$ python3 -q
>>> import numpy as np
>>> np.set_printoptions(precision=1, suppress=True, linewidth=100, floatmode="fixed")
>>> rnd = lambda a: np.round(a, 1) + 0
>>> M = np.load("m.npy")
>>> M
array([[ 0.1, -0.6, -0.9,  0.1,  0.2,  0.7, -0.6,  0.3],
       [ 0.9,  0.3,  0.0,  0.3,  0.8, -0.2, -0.6, -0.1],
       [ 0.2, -0.1, -0.5,  0.1,  1.1,  0.7, -1.4,  0.3],
       [ 0.0,  0.0,  0.4, -0.1,  0.2,  0.1,  0.1,  0.3],
       [ 0.1,  0.6,  0.6,  0.0, -0.8, -0.7,  1.0, -0.6]])
>>> W1 = np.array([[1, 2, -1, -1, 2],
...     [1, -2, -2, -1, -2],
...     [3, 2, -1, -1, -2],
...     [3, -2, 1, 0, -2],
...     [0, 3, 2, -3, 0],
...     [3, -3, -3, -3, -2],
...     [2, 3, -1, -2, -3],
...     [-3, -1, -2, -1, -2]])
>>> coef = np.array([-8, 8, -5, -2, -1])
>>> hid = np.maximum(M @ W1 + coef, 0)
>>> np.linalg.matrix_rank(hid)
np.int64(2)
>>> (hid > 0).mean(axis=0)
array([0.0, 1.0, 0.0, 0.0, 0.6])
>>> rnd(hid)
array([[ 0.0,  3.8,  0.0,  0.0,  1.8],
       [ 0.0,  9.9,  0.0,  0.0,  2.0],
       [ 0.0,  4.1,  0.0,  0.0,  2.6],
       [ 0.0,  9.3,  0.0,  0.0,  0.0],
       [ 0.0, 11.5,  0.0,  0.0,  0.0]])
>>> Z = np.array([[-4, -2], [-5, 1], [3, 0], [0, 2], [-1, -4]])
>>> rnd(hid @ Z)
array([[-20.8,  -3.4],
       [-51.5,   1.9],
       [-23.1,  -6.3],
       [-46.5,   9.3],
       [-57.5,  11.5]])
>>> r0, r1 = M[4], M[1]
>>> rnd(r0 @ r0)
np.float64(3.2)
>>> rnd(r0 @ r1)
np.float64(-0.8)
>>> pr = (r0 @ r1) / (r0 @ r0) * r0
>>> (r1 - pr) @ r0
np.float64(0.0)
>>> rnd(np.outer(r0, r1))
array([[ 0.1,  0.0,  0.0,  0.0,  0.1,  0.0, -0.1,  0.0],
       [ 0.5,  0.2,  0.0,  0.2,  0.5, -0.1, -0.4, -0.1],
       [ 0.5,  0.2,  0.0,  0.2,  0.5, -0.1, -0.4, -0.1],
       [ 0.0,  0.0,  0.0,  0.0,  0.0,  0.0,  0.0,  0.0],
       [-0.7, -0.2,  0.0, -0.2, -0.6,  0.2,  0.5,  0.1],
       [-0.6, -0.2,  0.0, -0.2, -0.6,  0.1,  0.4,  0.1],
       [ 0.9,  0.3,  0.0,  0.3,  0.8, -0.2, -0.6, -0.1],
       [-0.5, -0.2,  0.0, -0.2, -0.5,  0.1,  0.4,  0.1]])
>>> rnd(r1 - pr)
array([ 0.9,  0.4,  0.1,  0.3,  0.6, -0.4, -0.4, -0.2])
>>> M2 = M / np.sqrt((M ** 2).mean(axis=1, keepdims=True))
>>> np.linalg.matrix_rank(M - M.mean(axis=1, keepdims=True))
np.int64(5)
>>> rnd(np.linalg.norm(M2, axis=1))
array([2.8, 2.8, 2.8, 2.8, 2.8])
>>> np.linalg.matrix_rank(M2) == np.linalg.matrix_rank(M)
np.True_
>>> rnd(M2[1])
array([ 1.8,  0.6,  0.0,  0.6,  1.6, -0.4, -1.2, -0.2])
>>> vec = np.array([-1, -1, -2, 3, -1, -2, 0, -1])
>>> a = np.maximum(M @ vec, 0)
>>> M * (a > 1e-9)[:, None]
array([[ 0.1, -0.6, -0.9,  0.1,  0.2,  0.7, -0.6,  0.3],
       [ 0.0,  0.0,  0.0,  0.0,  0.0, -0.0, -0.0, -0.0],
       [ 0.0, -0.0, -0.0,  0.0,  0.0,  0.0, -0.0,  0.0],
       [ 0.0,  0.0,  0.0, -0.0,  0.0,  0.0,  0.0,  0.0],
       [ 0.1,  0.6,  0.6,  0.0, -0.8, -0.7,  1.0, -0.6]])
>>> m1 = np.loadtxt("case6.csv", delimiter=",")
>>> m1
array([[19.4, 39.6, 39.0],
       [21.2, 39.6, 42.2],
       [19.4, 41.0, 39.5],
       [20.4, 41.1, 40.7],
       [18.2, 41.2, 40.8],
       [19.9, 39.1, 40.7],
       [21.5, 41.1, 41.5],
       [19.5, 39.1, 38.9],
       [20.2, 39.8, 39.9],
       [20.0, 38.9, 37.7],
       [19.7, 40.8, 41.4],
       [19.9, 41.8, 38.6],
       [19.7, 39.9, 40.0],
       [19.2, 41.5, 39.8],
       [21.1, 39.9, 41.9],
       [18.1, 39.6, 40.9],
       [18.8, 40.2, 42.1]])
>>> D = np.linalg.norm(m1[:, None] - m1[None], axis=-1)
>>> D[3].round(6).argsort(kind="stable")[:4]
array([ 3, 10,  6,  8])
>>> np.unravel_index(D.round(6).argmax(), D.shape)
(np.int64(9), np.int64(16))
>>> np.linalg.matrix_rank(D ** 2)
np.int64(5)
>>> rnd(D[:5, :5])
array([[0.0, 3.7, 1.5, 2.5, 2.7],
       [3.7, 0.0, 3.5, 2.3, 3.7],
       [1.5, 3.5, 0.0, 1.6, 1.8],
       [2.5, 2.3, 1.6, 0.0, 2.2],
       [2.7, 3.7, 1.8, 2.2, 0.0]])
>>> np.flatnonzero(D[3] < D.mean() / 2)
array([ 3, 10])
>>> rnd(np.linalg.norm(m1 - m1.mean(axis=0), axis=1))
array([1.5, 2.4, 1.2, 1.1, 1.9, 1.2, 2.3, 1.9, 0.8, 3.0, 1.2, 2.3, 0.5, 1.5, 2.1, 1.9, 2.0])
>>> D.mean(axis=1).argmax()
np.int64(9)
>>> rnd(D[3])
array([2.5, 2.3, 1.6, 0.0, 2.2, 2.1, 1.4, 2.8, 1.5, 3.7, 1.0, 2.3, 1.6, 1.6, 1.8, 2.8, 2.3])
>>> (D + 1e9 * np.eye(17)).round(6).argmin(axis=1)
array([ 7, 14, 13, 10, 13, 12, 14,  0, 12,  7,  3,  2,  8,  2,  1, 16, 10])
>>> vec = np.array([-2, 5, -6])
>>> target = m1 @ vec
>>> coef, lr = np.zeros(3), 1 / np.linalg.norm(m1, 2) ** 2
>>> for i in range(150):
...     coef -= lr * m1.T @ (m1 @ coef - target)
...     if i % 50 == 0: print(i, round(np.linalg.norm(m1 @ coef - target), 1))
... 
0 34.1
50 33.6
100 33.1
>>> rnd(coef)
array([-0.5, -0.6, -1.1])
>>> rnd(np.linalg.cond(m1))
np.float64(67.5)
>>> J = np.load("w.npy")
>>> J
array([[ 1,  0,  0,  0,  0,  0,  0,  0,  0,  0],
       [-4,  1,  0,  0,  0,  0,  0,  0,  0,  0],
       [ 3, -5,  1,  0,  0,  0,  0,  0,  0,  0],
       [ 1,  9,  5,  1,  0,  0,  0,  0,  0,  0],
       [-3,  9, -8,  6,  1,  0,  0,  0,  0,  0],
       [ 4,  4, -8,  2,  1,  1,  0,  0,  0,  0],
       [ 7, -1, -7, -5,  8,  4,  1,  0,  0,  0],
       [ 0, -9,  9, -3, -8,  0, -8,  1,  0,  0],
       [-1,  1,  8, -4, -1,  1,  1,  2,  1,  0],
       [-4, -5,  6, -5, -5,  4,  8,  3, -7,  1]])
>>> r0, r1 = J[0], J[6]
>>> r0 @ r1
np.int64(7)
>>> pr = (r0 @ r1) / (r0 @ r0) * r0
>>> np.outer(r0, r1)
array([[ 7, -1, -7, -5,  8,  4,  1,  0,  0,  0],
       [ 0,  0,  0,  0,  0,  0,  0,  0,  0,  0],
       [ 0,  0,  0,  0,  0,  0,  0,  0,  0,  0],
       [ 0,  0,  0,  0,  0,  0,  0,  0,  0,  0],
       [ 0,  0,  0,  0,  0,  0,  0,  0,  0,  0],
       [ 0,  0,  0,  0,  0,  0,  0,  0,  0,  0],
       [ 0,  0,  0,  0,  0,  0,  0,  0,  0,  0],
       [ 0,  0,  0,  0,  0,  0,  0,  0,  0,  0],
       [ 0,  0,  0,  0,  0,  0,  0,  0,  0,  0],
       [ 0,  0,  0,  0,  0,  0,  0,  0,  0,  0]])
>>> pr
array([7.0, 0.0, 0.0, 0.0, 0.0, 0.0, 0.0, 0.0, 0.0, 0.0])
>>> np.linalg.matrix_rank(np.outer(r0, r1))
np.int64(1)
>>> rnd(np.linalg.norm(r0 + r1) ** 2 + np.linalg.norm(r0 - r1) ** 2)
np.float64(412.0)
>>> (r1 - pr) @ r0
np.float64(0.0)
>>> J.reshape(-1, 2)
array([[ 1,  0],
       [ 0,  0],
       [ 0,  0],
       [ 0,  0],
       [ 0,  0],
       [-4,  1],
       [ 0,  0],
       [ 0,  0],
       [ 0,  0],
       [ 0,  0],
       [ 3, -5],
       [ 1,  0],
       [ 0,  0],
       [ 0,  0],
       [ 0,  0],
       [ 1,  9],
       [ 5,  1],
       [ 0,  0],
       [ 0,  0],
       [ 0,  0],
       [-3,  9],
       [-8,  6],
       [ 1,  0],
       [ 0,  0],
       [ 0,  0],
       [ 4,  4],
       [-8,  2],
       [ 1,  1],
       [ 0,  0],
       [ 0,  0],
       [ 7, -1],
       [-7, -5],
       [ 8,  4],
       [ 1,  0],
       [ 0,  0],
       [ 0, -9],
       [ 9, -3],
       [-8,  0],
       [-8,  1],
       [ 0,  0],
       [-1,  1],
       [ 8, -4],
       [-1,  1],
       [ 1,  2],
       [ 1,  0],
       [-4, -5],
       [ 6, -5],
       [-5,  4],
       [ 8,  3],
       [-7,  1]])
>>> J.ravel(order="F")
array([ 1, -4,  3,  1, -3,  4,  7,  0, -1, -4,  0,  1, -5,  9,  9,  4, -1, -9,  1, -5,  0,  0,  1,
        5, -8, -8, -7,  9,  8,  6,  0,  0,  0,  1,  6,  2, -5, -3, -4, -5,  0,  0,  0,  0,  1,  1,
        8, -8, -1, -5,  0,  0,  0,  0,  0,  1,  4,  0,  1,  4,  0,  0,  0,  0,  0,  0,  1, -8,  1,
        8,  0,  0,  0,  0,  0,  0,  0,  1,  2,  3,  0,  0,  0,  0,  0,  0,  0,  0,  1, -7,  0,  0,
        0,  0,  0,  0,  0,  0,  0,  1])
>>> J.reshape(2, -1)
array([[ 1,  0,  0,  0,  0,  0,  0,  0,  0,  0, -4,  1,  0,  0,  0,  0,  0,  0,  0,  0,  3, -5,
         1,  0,  0,  0,  0,  0,  0,  0,  1,  9,  5,  1,  0,  0,  0,  0,  0,  0, -3,  9, -8,  6,
         1,  0,  0,  0,  0,  0],
       [ 4,  4, -8,  2,  1,  1,  0,  0,  0,  0,  7, -1, -7, -5,  8,  4,  1,  0,  0,  0,  0, -9,
         9, -3, -8,  0, -8,  1,  0,  0, -1,  1,  8, -4, -1,  1,  1,  2,  1,  0, -4, -5,  6, -5,
        -5,  4,  8,  3, -7,  1]])
>>> blk = J.reshape(10, 2, -1)
>>> blk.sum(axis=1)
array([[  1,   0,   0,   0,   0],
       [ -4,   1,   0,   0,   0],
       [  3,  -5,   1,   0,   0],
       [  1,   9,   5,   1,   0],
       [ -3,   9,  -8,   6,   1],
       [  5,   4,  -8,   2,   1],
       [ 11,   0,  -7,  -5,   8],
       [  0, -17,  10,  -3,  -8],
       [  0,   2,  10,  -3,  -1],
       [  0,   3,   9, -12,  -4]])
>>> blk[:, 0]
array([[ 1,  0,  0,  0,  0],
       [-4,  1,  0,  0,  0],
       [ 3, -5,  1,  0,  0],
       [ 1,  9,  5,  1,  0],
       [-3,  9, -8,  6,  1],
       [ 4,  4, -8,  2,  1],
       [ 7, -1, -7, -5,  8],
       [ 0, -9,  9, -3, -8],
       [-1,  1,  8, -4, -1],
       [-4, -5,  6, -5, -5]])
>>> np.swapaxes(blk, 1, 2)[2]
array([[ 3,  0],
       [-5,  0],
       [ 1,  0],
       [ 0,  0],
       [ 0,  0]])
>>> np.einsum("ihd,ihd->ih", blk, blk)
array([[  1,   0],
       [ 17,   0],
       [ 35,   0],
       [108,   0],
       [191,   0],
       [101,   1],
       [188,  17],
       [235,  65],
       [ 83,   7],
       [127, 139]])
>>> blk.transpose(1, 0, 2)
array([[[ 1,  0,  0,  0,  0],
        [-4,  1,  0,  0,  0],
        [ 3, -5,  1,  0,  0],
        [ 1,  9,  5,  1,  0],
        [-3,  9, -8,  6,  1],
        [ 4,  4, -8,  2,  1],
        [ 7, -1, -7, -5,  8],
        [ 0, -9,  9, -3, -8],
        [-1,  1,  8, -4, -1],
        [-4, -5,  6, -5, -5]],

       [[ 0,  0,  0,  0,  0],
        [ 0,  0,  0,  0,  0],
        [ 0,  0,  0,  0,  0],
        [ 0,  0,  0,  0,  0],
        [ 0,  0,  0,  0,  0],
        [ 1,  0,  0,  0,  0],
        [ 4,  1,  0,  0,  0],
        [ 0, -8,  1,  0,  0],
        [ 1,  1,  2,  1,  0],
        [ 4,  8,  3, -7,  1]]])
>>> blk.shape
(10, 2, 5)
>>> np.einsum("ihd,jhd->hij", blk, blk).shape
(2, 10, 10)
